$ python -q
>>> import numpy as np
>>> np.set_printoptions(precision=2, suppress=True, linewidth=140, floatmode="fixed")
>>> def rd(a):
...     return np.round(a, 2) + 0
... 
>>> W2 = np.sign(np.array([[3, 0, 1, -2], [2, 1, -3, -1], [-1, 2, 1, -2], [0, -3, 3, 0]]))
>>> Y = (np.tril(W2, -1) + np.eye(4)) @ (np.triu(W2, 1) + np.eye(4))
>>> evals = np.array([-8, 4, -8, 8])
>>> feats = np.rint(Y * evals @ np.linalg.inv(Y)) + 0
>>> feats
array([[ 40.00, -32.00,  16.00, -16.00],
       [ 36.00, -24.00,  20.00,  -8.00],
       [-12.00,  16.00,  -4.00,   8.00],
       [ 12.00, -16.00,  -4.00, -16.00]])
>>> print(rd(np.linalg.eigvals(feats).sum().real))
-4.0
>>> rd(np.linalg.det(2 * feats)), rd(np.linalg.det(feats))
(np.float64(32768.0), np.float64(2048.0))
>>> print(rd(np.linalg.det(feats.T)))
2048.0
>>> np.kron(np.eye(2, dtype=int), feats)
array([[ 40.00, -32.00,  16.00, -16.00,   0.00,  -0.00,   0.00,  -0.00],
       [ 36.00, -24.00,  20.00,  -8.00,   0.00,  -0.00,   0.00,  -0.00],
       [-12.00,  16.00,  -4.00,   8.00,  -0.00,   0.00,  -0.00,   0.00],
       [ 12.00, -16.00,  -4.00, -16.00,   0.00,  -0.00,  -0.00,  -0.00],
       [  0.00,  -0.00,   0.00,  -0.00,  40.00, -32.00,  16.00, -16.00],
       [  0.00,  -0.00,   0.00,  -0.00,  36.00, -24.00,  20.00,  -8.00],
       [ -0.00,   0.00,  -0.00,   0.00, -12.00,  16.00,  -4.00,   8.00],
       [  0.00,  -0.00,  -0.00,  -0.00,  12.00, -16.00,  -4.00, -16.00]])
>>> evals, evecs = np.linalg.eig(feats)
>>> rd(np.sort(np.linalg.eigvals(feats @ feats)))
array([16.00, 64.00, 64.00, 64.00])
>>> print(rd(np.sort(np.linalg.eigvals(np.linalg.inv(feats)))))
[-0.12+0.00j -0.12+0.00j  0.13+0.00j  0.25+0.00j]
>>> rd(np.sort(np.linalg.eigvals(feats.T)))
array([-8.00, -8.00,  4.00,  8.00])
>>> Y = feats / np.sqrt((feats ** 2).mean(axis=1, keepdims=True))
>>> np.linalg.matrix_rank(feats - feats.mean(axis=1, keepdims=True))
np.int64(3)
>>> feats - feats.mean(axis=1, keepdims=True)
array([[ 38.00, -34.00,  14.00, -18.00],
       [ 30.00, -30.00,  14.00, -14.00],
       [-14.00,  14.00,  -6.00,   6.00],
       [ 18.00, -10.00,   2.00, -10.00]])
>>> arr = np.load("data.npy")
>>> print(arr)
[[2.00 1.00 0.00 0.00 0.00 0.00 0.00 0.00 0.00 0.00 0.00 0.00 0.00 0.00 0.00]
 [0.00 2.00 1.00 0.00 0.00 0.00 0.00 0.00 0.00 0.00 0.00 0.00 0.00 0.00 0.00]
 [0.00 0.00 2.00 1.00 0.00 0.00 0.00 0.00 0.00 0.00 0.00 0.00 0.00 0.00 0.00]
 [0.00 0.00 0.00 2.00 1.00 0.00 0.00 0.00 0.00 0.00 0.00 0.00 0.00 0.00 0.00]
 [0.00 0.00 0.00 0.00 2.00 1.00 0.00 0.00 0.00 0.00 0.00 0.00 0.00 0.00 0.00]
 [0.00 0.00 0.00 0.00 0.00 2.00 1.00 0.00 0.00 0.00 0.00 0.00 0.00 0.00 0.00]
 [0.00 0.00 0.00 0.00 0.00 0.00 2.00 1.00 0.00 0.00 0.00 0.00 0.00 0.00 0.00]
 [0.00 0.00 0.00 0.00 0.00 0.00 0.00 2.00 1.00 0.00 0.00 0.00 0.00 0.00 0.00]
 [0.00 0.00 0.00 0.00 0.00 0.00 0.00 0.00 2.00 1.00 0.00 0.00 0.00 0.00 0.00]
 [0.00 0.00 0.00 0.00 0.00 0.00 0.00 0.00 0.00 2.00 1.00 0.00 0.00 0.00 0.00]
 [0.00 0.00 0.00 0.00 0.00 0.00 0.00 0.00 0.00 0.00 2.00 1.00 0.00 0.00 0.00]
 [0.00 0.00 0.00 0.00 0.00 0.00 0.00 0.00 0.00 0.00 0.00 2.00 1.00 0.00 0.00]
 [0.00 0.00 0.00 0.00 0.00 0.00 0.00 0.00 0.00 0.00 0.00 0.00 2.00 1.00 0.00]
 [0.00 0.00 0.00 0.00 0.00 0.00 0.00 0.00 0.00 0.00 0.00 0.00 0.00 2.00 1.00]
 [0.00 0.00 0.00 0.00 0.00 0.00 0.00 0.00 0.00 0.00 0.00 0.00 0.00 0.00 2.00]]
>>> x0 = np.array([2, 1, 0, 0, 1, 2, 1, 2, 0, 1, 2, 2, 0, 1, 0])
>>> (arr * x0).sum(axis=1)
array([5.00, 2.00, 0.00, 1.00, 4.00, 5.00, 4.00, 4.00, 1.00, 4.00, 6.00, 4.00, 1.00, 2.00, 0.00])
>>> np.einsum("ij,j->i", arr, x0)
array([5.00, 2.00, 0.00, 1.00, 4.00, 5.00, 4.00, 4.00, 1.00, 4.00, 6.00, 4.00, 1.00, 2.00, 0.00])
>>> np.sign((arr @ x0).round(6))
array([1.00, 1.00, 0.00, 1.00, 1.00, 1.00, 1.00, 1.00, 1.00, 1.00, 1.00, 1.00, 1.00, 1.00, 0.00])
>>> np.linalg.norm(arr @ x0) <= np.linalg.norm(arr, 2) * np.linalg.norm(x0) + 1e-9
np.True_
>>> arr @ (2 * x0)
array([10.00,  4.00,  0.00,  2.00,  8.00, 10.00,  8.00,  8.00,  2.00,  8.00, 12.00,  8.00,  2.00,  4.00,  0.00])
>>> arr @ np.eye(15)[4]
array([0.00, 0.00, 0.00, 1.00, 2.00, 0.00, 0.00, 0.00, 0.00, 0.00, 0.00, 0.00, 0.00, 0.00, 0.00])
>>> rng = np.random.default_rng(211644)
>>> labels = rng.permutation(15)
>>> print(labels)
[ 5  6  7  1  0  8 14  4 11  9 13  2 10  3 12]
>>> Y = arr[labels][:, labels]
>>> print(np.allclose(Y, arr))
False
>>> np.diag(Y)
array([2.00, 2.00, 2.00, 2.00, 2.00, 2.00, 2.00, 2.00, 2.00, 2.00, 2.00, 2.00, 2.00, 2.00, 2.00])
>>> E = np.loadtxt("x.csv", delimiter=",")
>>> rd(E)
array([[-0.33,  0.59,  0.27,  0.68,  0.07],
       [-0.55, -0.33,  0.35, -0.05, -0.67],
       [-0.70,  0.26, -0.47, -0.41,  0.24],
       [ 0.30,  0.62, -0.23, -0.23, -0.65],
       [ 0.04,  0.30,  0.73, -0.56,  0.25]])
>>> # orthonormal columns
>>> rd(np.linalg.norm(E, axis=0))
array([1.00, 1.00, 1.00, 1.00, 1.00])
>>> print(rd(np.linalg.pinv(E)))
[[-0.33 -0.55 -0.70  0.30  0.04]
 [ 0.59 -0.33  0.26  0.62  0.30]
 [ 0.27  0.35 -0.47 -0.23  0.73]
 [ 0.68 -0.05 -0.41 -0.23 -0.56]
 [ 0.07 -0.67  0.24 -0.65  0.25]]
>>> rd(np.linalg.svd(E, compute_uv=False))
array([1.00, 1.00, 1.00, 1.00, 1.00])
>>> rd(E @ E.T)
array([[1.00, 0.00, 0.00, 0.00, 0.00],
       [0.00, 1.00, 0.00, 0.00, 0.00],
       [0.00, 0.00, 1.00, 0.00, 0.00],
       [0.00, 0.00, 0.00, 1.00, 0.00],
       [0.00, 0.00, 0.00, 0.00, 1.00]])
>>> A = np.load("mat.npy")
>>> print(A)
[[ -1.12  -5.96  -1.86   1.87  -3.15  -4.07  -8.13  -3.72   7.88]
 [ -1.07  -1.97   0.93  -0.95  -3.05  -2.95  -6.99  -8.91   4.09]
 [ -6.07  -7.91   3.01  -0.02   1.92  -3.93  -9.01   2.04   8.94]
 [ -1.97  -2.01   1.85  -1.22   2.11  -1.12  -1.85   3.01   2.92]
 [ -2.99  -3.93   3.05  -1.97  -1.06  -4.24  -8.81  -5.89   6.92]
 [ -8.00  -5.84   7.93  -4.08   4.09  -3.85 -10.02  -0.10   7.85]
 [ -2.00  -3.01   4.95  -5.03   0.05  -5.25  -9.84  -4.97   9.97]
 [ -4.08  -8.07  -2.02   4.02  -4.07  -3.98 -10.07  -7.98   5.86]
 [  1.89   0.01   0.96  -2.91  -1.93  -2.95  -5.01  -5.13   5.88]
 [  0.93   1.16   1.92  -2.91   1.14  -1.07  -1.03   0.90   3.00]
 [ -2.09  -1.07   2.21  -0.97  -0.10  -1.09  -3.08  -3.20   1.03]
 [ -8.05 -11.88   1.93   1.94   0.02  -6.16 -13.93  -1.86  11.97]
 [  4.01   3.97   2.13  -5.12  -0.02  -0.94  -0.16  -0.93   2.79]
 [ -4.98  -9.03   1.96   0.06  -1.05  -5.95 -13.09  -3.78  12.02]]
>>> x0 = np.array([3, 5, -3, 4, 5, 3, 5, 4, -2])
>>> np.sign((A @ x0).round(6))
array([-1.00, -1.00, -1.00, -1.00, -1.00, -1.00, -1.00, -1.00, -1.00, -1.00, -1.00, -1.00, -1.00, -1.00])
>>> A @ np.eye(9)[2]
array([-1.86,  0.93,  3.01,  1.85,  3.05,  7.93,  4.95, -2.02,  0.96,  1.92,  2.21,  1.93,  2.13,  1.96])
>>> (A @ x0).argmax()
np.int64(12)
>>> Y = A + rng.integers(-2, 3, (14, 4)) @ rng.integers(-2, 3, (4, 9))
>>> rd(Y)
array([[  1.88,  -9.96,   2.14,  -3.13,  -4.15,  -9.07, -13.13,  -1.72,   6.88],
       [  0.93,  -5.97,   9.93,   3.05,  -5.05,  -1.95, -12.99,  -8.91,   2.09],
       [ -9.07,  -5.91,   3.01,  -6.02,   6.92,  -7.93,  -8.01,  -1.96,  13.94],
       [ -1.97,  -3.01,   0.85,  -6.22,   5.11,  -6.12,  -3.85,   2.01,   5.92],
       [ -0.99,  -3.93,  -3.95,  -3.97,  -3.06,  -5.24,  -6.81,  -1.89,   4.92],
       [ -2.00, -12.84,  10.93,  -8.08,   1.09,  -9.85, -18.02,   4.90,   4.85],
       [ -4.00,  -3.01,   5.95,  -2.03,   4.05,  -5.25, -11.84,  -8.97,  13.97],
       [ -3.08,  -9.07,  -2.02,   0.02,  -4.07,  -6.98, -11.07,  -6.98,   5.86],
       [  3.89,  -2.99,   4.96,  -3.91,  -2.93,  -4.95,  -9.01,  -4.13,   4.88],
       [  3.93,   0.16,   2.92,  -2.91,  -4.86,   0.93,  -0.03,   5.90,  -3.00],
       [ -2.09,   0.93,  -3.79,   3.03,  -2.10,   2.91,   0.92,  -1.20,  -0.97],
       [-13.05,  -4.88,  -2.07,  -0.06,   2.02,  -3.16,  -4.93,  -4.86,  13.97],
       [  8.01,   1.97,  -0.87, -12.12,  -4.02,  -4.94,  -0.16,   5.07,  -1.21],
       [ -3.98,  -9.03,   2.96,   1.06,  -4.05,  -3.95, -12.09,  -1.78,   9.02]])
>>> rd(np.linalg.svd(Y - A, compute_uv=False))
array([27.94, 20.22, 18.25,  7.82,  0.00,  0.00,  0.00,  0.00,  0.00])
>>> np.linalg.matrix_rank(Y - A, tol=1e-8)
np.int64(4)
>>> np.abs(Y - A).sum(axis=1)
array([30.00, 30.00, 30.00, 21.00, 22.00, 45.00, 20.00, 11.00, 19.00, 25.00, 26.00, 37.00, 34.00, 14.00])
>>> rd(np.linalg.eigvals(E))
array([ 1.00+0.00j, -0.07+1.00j, -0.07-1.00j, -0.98+0.18j, -0.98-0.18j])
>>> rd(np.linalg.det(2 * E)), rd(np.linalg.det(E))
(np.float64(32.0), np.float64(1.0))
>>> print(rd(np.einsum("ii->", E)))
-1.11
>>> rd(np.poly(E))
array([ 1.00,  1.11,  0.17, -0.17, -1.11, -1.00])
>>> W0 = np.array([[-2.0, 1.0, 1.0, 1.0, 1.0],
...     [1.0, -2.0, 1.0, 1.0, 1.0],
...     [1.0, 1.0, -2.0, 1.0, 1.0],
...     [1.0, 1.0, 1.0, -2.0, 1.0],
...     [1.0, 1.0, 1.0, 1.0, -2.0]])
>>> # symmetric, so the eigenvalues are real
>>> np.einsum("ii->", W0)
np.float64(-10.0)
>>> rd(np.linalg.det(W0[::-1]))
np.float64(162.0)
>>> rd(np.linalg.eigvals(W0).sum().real)
np.float64(-10.0)
>>> print(rd(np.linalg.matrix_power(W0, 3)))
[[-20.00   7.00   7.00   7.00   7.00]
 [  7.00 -20.00   7.00   7.00   7.00]
 [  7.00   7.00 -20.00   7.00   7.00]
 [  7.00   7.00   7.00 -20.00   7.00]
 [  7.00   7.00   7.00   7.00 -20.00]]
>>> W0 @ W0
array([[ 8.00, -1.00, -1.00, -1.00, -1.00],
       [-1.00,  8.00, -1.00, -1.00, -1.00],
       [-1.00, -1.00,  8.00, -1.00, -1.00],
       [-1.00, -1.00, -1.00,  8.00, -1.00],
       [-1.00, -1.00, -1.00, -1.00,  8.00]])
>>> rd(np.sort(np.abs(np.linalg.eigvals(W0))))
array([2.00, 3.00, 3.00, 3.00, 3.00])
